$ python3 -q
>>> import numpy as np
>>> import numpy.linalg as la
>>> np.set_printoptions(precision=2, suppress=True, linewidth=140)
>>> rnd = lambda a: np.round(a, 2) + 0
>>> K = np.array([[1, -1, 1, -1], [1, 0, 0, 0], [1, 1, 1, 1], [1, 2, 4, 8]])
>>> rng = np.random.default_rng(92)
>>> lab = rng.permutation(4)
>>> print(lab)
[0 2 3 1]
>>> B = K[lab][:, lab]
>>> print(rnd(la.det(B)), rnd(la.det(K[lab])))
12.0 12.0
>>> print(B)
[[ 1  1 -1 -1]
 [ 1  1  1  1]
 [ 1  4  8  2]
 [ 1  0  0  0]]
>>> print(np.allclose(B, K))
False
>>> print(np.kron(np.eye(2, dtype=int), K))
[[ 1 -1  1 -1  0  0  0  0]
 [ 1  0  0  0  0  0  0  0]
 [ 1  1  1  1  0  0  0  0]
 [ 1  2  4  8  0  0  0  0]
 [ 0  0  0  0  1 -1  1 -1]
 [ 0  0  0  0  1  0  0  0]
 [ 0  0  0  0  1  1  1  1]
 [ 0  0  0  0  1  2  4  8]]
>>> print(np.einsum("ij,ji->", K, K))
72
>>> print(rnd(la.eigvals(K).sum().real))
10.0
>>> print(rnd(la.det(K[::-1])))
12.0
>>> print(rnd(la.det(2 * K)), rnd(la.det(K)))
192.0 12.0
>>> print(np.einsum("ii->", K))
10
>>> Q, r_ = la.qr(K)
>>> print(abs(r_[0, 0]), rnd(la.norm(K[:, 0])))
2.0 2.0
>>> print(rnd(np.abs(np.diag(r_))))
[2.   2.24 2.   1.34]
>>> print(rnd(r_))
[[-2.   -1.   -3.   -4.  ]
 [ 0.   -2.24 -2.24 -6.26]
 [ 0.    0.    2.    3.  ]
 [ 0.    0.    0.   -1.34]]
>>> J = np.load("data.npy")
>>> print(rnd(J))
[[1.   0.   0.   0.  ]
 [0.   1.   0.   0.  ]
 [0.33 0.   0.33 0.33]
 [0.5  0.   0.   0.5 ]]
>>> lab = rng.permutation(4)
>>> print(lab)
[3 2 1 0]
>>> B = J[lab][:, lab]
>>> print(rnd(B))
[[0.5  0.   0.   0.5 ]
 [0.33 0.33 0.   0.33]
 [0.   0.   1.   0.  ]
 [0.   0.   0.   1.  ]]
>>> print(rnd(np.sort(np.abs(la.eigvals(B)))))
[0.33 0.5  1.   1.  ]
>>> print(rnd(np.diag(B)))
[0.5  0.33 1.   1.  ]
>>> print(rnd(la.det(B)), rnd(la.det(J[lab])))
0.17 0.17
>>> print(rnd(la.matrix_power(B, 4)))
[[0.06 0.   0.   0.94]
 [0.1  0.01 0.   0.89]
 [0.   0.   1.   0.  ]
 [0.   0.   0.   1.  ]]
>>> B.inv()
Traceback (most recent call last):
  File "<python-input-32>", line 1, in <module>
    B.inv()
    ^^^^^
AttributeError: 'numpy.ndarray' object has no attribute 'inv'
>>> print(rnd(np.sort(np.abs(la.eigvals(B)))))
[0.33 0.5  1.   1.  ]
>>> print(np.allclose(B, B.T))
False
>>> print(rnd(np.trace(B)))
2.83
>>> print(J @ np.ones(4))
[1. 1. 1. 1.]
>>> print(rnd(la.matrix_power(J, 100)))
[[1. 0. 0. 0.]
 [0. 1. 0. 0.]
 [1. 0. 0. 0.]
 [1. 0. 0. 0.]]
>>> print(J.sum(axis=1))
[1. 1. 1. 1.]
>>> print(rnd(la.matrix_power(J, 2)))
[[1.   0.   0.   0.  ]
 [0.   1.   0.   0.  ]
 [0.61 0.   0.11 0.28]
 [0.75 0.   0.   0.25]]
>>> pr = np.eye(4)[0]
>>> for _ in range(7):
...     pr = pr @ J
...     print(pr.round(2))
... 
[1. 0. 0. 0.]
[1. 0. 0. 0.]
[1. 0. 0. 0.]
[1. 0. 0. 0.]
[1. 0. 0. 0.]
[1. 0. 0. 0.]
[1. 0. 0. 0.]
>>> hat = np.triu(np.array([[6, 2, -6, 3], [3, 1, 3, 5], [1, 9, 4, 8], [-2, -7, -3, -2]]), 1) + np.eye(4)
>>> B = hat @ J @ la.inv(hat)
>>> print(rnd(np.poly(B)))
[ 1.   -2.83  2.83 -1.17  0.17]
>>> print(rnd(hat @ J - J @ hat))
[[-0.5   0.    4.   -3.5 ]
 [ 3.5   0.   -2.   -1.5 ]
 [ 4.   -0.67  2.    0.33]
 [ 0.   -1.    3.   -1.5 ]]
>>> print(la.matrix_rank(B))
4
>>> print(rnd(np.trace(B)), rnd(np.trace(J)))
2.83 2.83
>>> E = np.load("dump.npy")
>>> print(E)
[[ -0.13   0.47   0.09  -0.44]
 [ -6.97  -9.18   5.7   -8.18]
 [ 20.94   9.72 -16.09  19.28]]
>>> x0 = np.array([1, 2, -3, 3])
>>> a = np.maximum(E @ x0, 0)
>>> print(a)
[  0.     0.   146.49]
>>> print(np.maximum(E @ (3 * x0), 0))
[  0.     0.   439.47]
>>> print(E * (a > 1e-9)[:, None])
[[ -0.     0.     0.    -0.  ]
 [ -0.    -0.     0.    -0.  ]
 [ 20.94   9.72 -16.09  19.28]]
>>> print(np.maximum(E @ x0, 0) - np.maximum(-E @ x0, 0))
[ -0.78 -66.97 146.49]
